>>> import numpy as np
>>> np.set_printoptions(suppress=True, linewidth=140)
>>> K = np.load("a.npy")
>>> K
array([[-0.12,  0.24,  0.99, -0.88,  0.15, -0.95],
       [-0.72,  0.93,  0.99,  0.1 ,  0.35, -0.11],
       [-0.32,  0.53,  0.62,  0.23,  0.12,  0.22],
       [-0.82,  0.97,  0.99,  0.51,  0.41,  0.41],
       [ 0.58, -0.84, -1.  ,  0.92, -0.37,  0.98],
       [-0.21,  0.35, -0.49,  0.65,  0.03,  0.76],
       [-0.81,  0.97,  1.  , -0.82,  0.5 , -0.95],
       [-0.04,  0.08,  0.56, -0.31,  0.04, -0.41],
       [-0.35,  0.58,  0.88, -0.09,  0.16, -0.22],
       [-0.84,  0.97,  0.99,  0.72,  0.41,  0.71],
       [ 0.17, -0.31, -0.89,  0.49, -0.11,  0.65],
       [ 0.26, -0.47, -0.98,  0.73, -0.18,  0.87]])
>>> Ac = (K - K.mean(axis=0)) / K.std(axis=0)
>>> np.argwhere(np.abs(Ac) > 2)
array([], shape=(0, 2), dtype=int64)
>>> np.round(Ac.std(axis=0), 2)
array([1., 1., 1., 1., 1., 1.])
>>> beta = np.linalg.lstsq(np.delete(Ac, 4, axis=1), Ac[:, 4])[0]
>>> beta.round(2)
array([-1.43, -0.57,  0.12, -0.55,  0.4 ])
>>> np.round(1 - np.var(Ac[:, 4] - np.delete(Ac, 4, axis=1) @ beta), 2)
np.float64(1.0)
>>> F = np.loadtxt("dump.csv", delimiter=",")
>>> F
array([[ 0., -2.,  0., -2.,  0., -2.],
       [-2., -3., -2., -3., -2., -3.],
       [-3., -1., -3., -1., -3., -1.],
       [ 0., -2.,  0., -2.,  0., -2.],
       [-2., -3., -2., -3., -2., -3.],
       [-3., -1., -3., -1., -3., -1.]])
>>> [round(float(x), 2) for x in np.linalg.svd(F, compute_uv=False)[:3]]
[11.62, 5.19, 0.0]
>>> np.linalg.cond(F) > 100
np.True_
>>> np.linalg.matrix_rank(F, rtol=0.1)
np.int64(2)
